$ python3 -q
>>> import numpy as np
>>> np.set_printoptions(suppress=True, linewidth=140)
>>> X = np.load("dump.npy")
>>> print(X.round(2))
[[0.2  0.1  0.2  0.1  0.2  0.1  0.1  0.  ]
 [0.2  0.1  0.2  0.   0.1  0.2  0.1  0.1 ]
 [0.08 0.17 0.17 0.17 0.17 0.08 0.08 0.08]
 [0.17 0.17 0.08 0.25 0.   0.17 0.08 0.08]
 [0.15 0.15 0.08 0.08 0.23 0.08 0.15 0.08]
 [0.09 0.18 0.09 0.09 0.09 0.09 0.18 0.18]
 [0.22 0.11 0.   0.   0.22 0.11 0.22 0.11]
 [0.25 0.12 0.   0.   0.12 0.25 0.   0.25]]
>>> other = np.array([[2, 1], [0, 2], [0, 2], [3, 2], [2, 0], [3, 3], [3, 0], [2, 1]])
>>> print(np.round(np.einsum("ik,kj->ji", X, other), 2))
[[1.7  1.7  1.67 2.   1.85 1.82 2.11 2.  ]
 [1.3  1.5  1.42 1.75 1.08 1.27 0.89 1.5 ]]
>>> print(np.round(other.T @ X.T, 2))
[[1.7  1.7  1.67 2.   1.85 1.82 2.11 2.  ]
 [1.3  1.5  1.42 1.75 1.08 1.27 0.89 1.5 ]]
>>> print(np.linalg.matrix_rank(X @ other))
2
>>> r0 = np.array([4, -3, 8, -6, -4, 9, 0, -7])
>>> other = X + np.outer(r0, np.eye(8)[7])
>>> print(np.linalg.matrix_rank(other - X))
1
>>> print(np.linalg.matrix_rank(np.linalg.inv(other) - np.linalg.inv(X), tol=1e-8))
1
>>> other = X / np.sqrt((X ** 2).mean(axis=1, keepdims=True))
>>> print(np.round(X - X.mean(axis=1, keepdims=True), 2))
[[ 0.08 -0.02  0.08 -0.02  0.08 -0.02 -0.02 -0.12]
 [ 0.08 -0.02  0.08 -0.12 -0.02  0.08 -0.02 -0.02]
 [-0.04  0.04  0.04  0.04  0.04 -0.04 -0.04 -0.04]
 [ 0.04  0.04 -0.04  0.12 -0.12  0.04 -0.04 -0.04]
 [ 0.03  0.03 -0.05 -0.05  0.11 -0.05  0.03 -0.05]
 [-0.03  0.06 -0.03 -0.03 -0.03 -0.03  0.06  0.06]
 [ 0.1  -0.01 -0.12 -0.12  0.1  -0.01  0.1  -0.01]
 [ 0.12  0.   -0.12 -0.12  0.    0.12 -0.12  0.12]]
>>> print(np.linalg.matrix_rank(other) == np.linalg.matrix_rank(X))
True
>>> print(np.round(np.linalg.norm(other, axis=1), 2))
[2.83 2.83 2.83 2.83 2.83 2.83 2.83 2.83]
>>> print(other[5].round(2))
[0.69 1.37 0.69 0.69 0.69 0.69 1.37 1.37]
>>> O, V = np.linalg.qr(X[:, :5])[0], np.linalg.qr(X[:, 5:])[0]
>>> sv = np.linalg.svd(O.T @ V, compute_uv=False)
>>> print(np.round(np.degrees(np.arccos(sv.clip(0, 1))), 2))
[ 2.88 14.37 48.55]
>>> A = np.array([[-1, -4, -4, 6, 8, 9, 2, 9],
...     [0, 5, -1, 4, -5, 5, 4, 8],
...     [0, 0, 9, 3, 3, -8, 5, -8],
...     [0, 0, 0, -9, -5, -2, -7, -3],
...     [0, 0, 0, 0, -2, 9, -1, -3],
...     [0, 0, 0, 0, 0, 8, -7, 8],
...     [0, 0, 0, 0, 0, 0, 4, 9],
...     [0, 0, 0, 0, 0, 0, 0, 3]])
>>> print(A)
[[-1 -4 -4  6  8  9  2  9]
 [ 0  5 -1  4 -5  5  4  8]
 [ 0  0  9  3  3 -8  5 -8]
 [ 0  0  0 -9 -5 -2 -7 -3]
 [ 0  0  0  0 -2  9 -1 -3]
 [ 0  0  0  0  0  8 -7  8]
 [ 0  0  0  0  0  0  4  9]
 [ 0  0  0  0  0  0  0  3]]
>>> print(np.round(X.sum(axis=1), 2))
[1. 1. 1. 1. 1. 1. 1. 1.]
>>> print(np.round(np.sort(np.abs(np.linalg.eigvals(X)))[::-1], 2))
[1.   0.22 0.2  0.09 0.09 0.07 0.07 0.07]
>>> pr = np.eye(8)[1]
>>> for _ in range(7):
...     pr = pr @ X
...     print(pr.round(2))
... 
[0.2 0.1 0.2 0.  0.1 0.2 0.1 0.1]
[0.16 0.14 0.12 0.08 0.16 0.12 0.12 0.11]
[0.17 0.14 0.11 0.08 0.15 0.13 0.12 0.1 ]
[0.17 0.14 0.11 0.08 0.15 0.13 0.12 0.1 ]
[0.17 0.14 0.11 0.08 0.15 0.13 0.12 0.1 ]
[0.17 0.14 0.11 0.08 0.15 0.13 0.12 0.1 ]
[0.17 0.14 0.11 0.08 0.15 0.13 0.12 0.1 ]
>>> other = np.linalg.inv(X)
>>> print(np.round(np.linalg.det(X) * other, 2) + 0)
[[0. 0. 0. 0. 0. 0. 0. 0.]
 [0. 0. 0. 0. 0. 0. 0. 0.]
 [0. 0. 0. 0. 0. 0. 0. 0.]
 [0. 0. 0. 0. 0. 0. 0. 0.]
 [0. 0. 0. 0. 0. 0. 0. 0.]
 [0. 0. 0. 0. 0. 0. 0. 0.]
 [0. 0. 0. 0. 0. 0. 0. 0.]
 [0. 0. 0. 0. 0. 0. 0. 0.]]
>>> print(np.allclose(other, X.T))
False
>>> print((np.abs(other) > 1e-9).astype(int))
[[1 1 1 1 1 1 1 1]
 [1 1 1 1 1 1 1 0]
 [1 0 0 1 1 1 1 0]
 [1 1 1 1 1 1 1 0]
 [1 0 1 1 1 1 1 0]
 [1 1 1 1 1 1 1 1]
 [1 1 1 1 1 1 1 1]
 [1 1 1 1 1 1 1 1]]
>>> print(np.round(np.linalg.slogdet(X)[0], 2))
-1.0
>>> print(round(float(np.linalg.det(X) * np.linalg.det(other)), 2))
1.0
>>> r0 = np.array([2, -2, 2])
>>> print(np.polyval(r0, A[1]))
[  2  42   6  26  62  42  26 114]
>>> print(np.array([np.convolve(row, r0, "same") for row in A]))
[[ -6  -2  12  -4  14   2  32 -14]
 [ 10 -12  20 -20  28 -12  18  -8]
 [  0  18 -12  18 -16  32 -42  26]
 [  0   0 -18   8 -12 -20   4  -8]
 [  0   0   0  -4  22 -24  14   4]
 [  0   0   0   0  16 -30  46 -30]
 [  0   0   0   0   0   8  10 -10]
 [  0   0   0   0   0   0   6  -6]]
>>> def softmax(z):
...     e = np.exp(z - z.max(axis=-1, keepdims=True))
...     return e / e.sum(axis=-1, keepdims=True)
... 
>>> print(np.round(softmax(A[6] + -3), 2) + 0)
[0.   0.   0.   0.   0.   0.   0.01 0.99]
>>> print(np.round(softmax(A).sum(axis=1), 2))
[1. 1. 1. 1. 1. 1. 1. 1.]
>>> print(np.round(softmax(A[6]), 2) + 0)
[0.   0.   0.   0.   0.   0.   0.01 0.99]
>>> att = A @ A.T / np.sqrt(8)
>>> print(np.round(softmax(att), 2) + 0)
[[1.   0.   0.   0.   0.   0.   0.   0.  ]
 [0.   1.   0.   0.   0.   0.   0.   0.  ]
 [0.   0.   1.   0.   0.   0.   0.   0.  ]
 [0.   0.   0.   1.   0.   0.   0.   0.  ]
 [0.   0.   0.   0.   1.   0.   0.   0.  ]
 [0.   0.   0.   0.   0.   1.   0.   0.  ]
 [0.05 0.04 0.   0.   0.   0.   0.91 0.  ]
 [0.37 0.13 0.   0.   0.   0.13 0.37 0.  ]]
>>> print(softmax(att).round(6).argmax(axis=1))
[0 1 2 3 4 5 6 0]
>>> print(np.round(softmax(att)[6] @ A, 2))
[-0.05 -0.03 -0.25  0.47  0.24  0.67  3.89  8.96]
>>> print(np.round(softmax(att + np.triu(np.full(att.shape, -np.inf), 1)), 2) + 0)
[[1.   0.   0.   0.   0.   0.   0.   0.  ]
 [0.   1.   0.   0.   0.   0.   0.   0.  ]
 [0.   0.   1.   0.   0.   0.   0.   0.  ]
 [0.   0.   0.   1.   0.   0.   0.   0.  ]
 [0.   0.   0.   0.   1.   0.   0.   0.  ]
 [0.   0.   0.   0.   0.   1.   0.   0.  ]
 [0.05 0.04 0.   0.   0.   0.   0.91 0.  ]
 [0.37 0.13 0.   0.   0.   0.13 0.37 0.  ]]
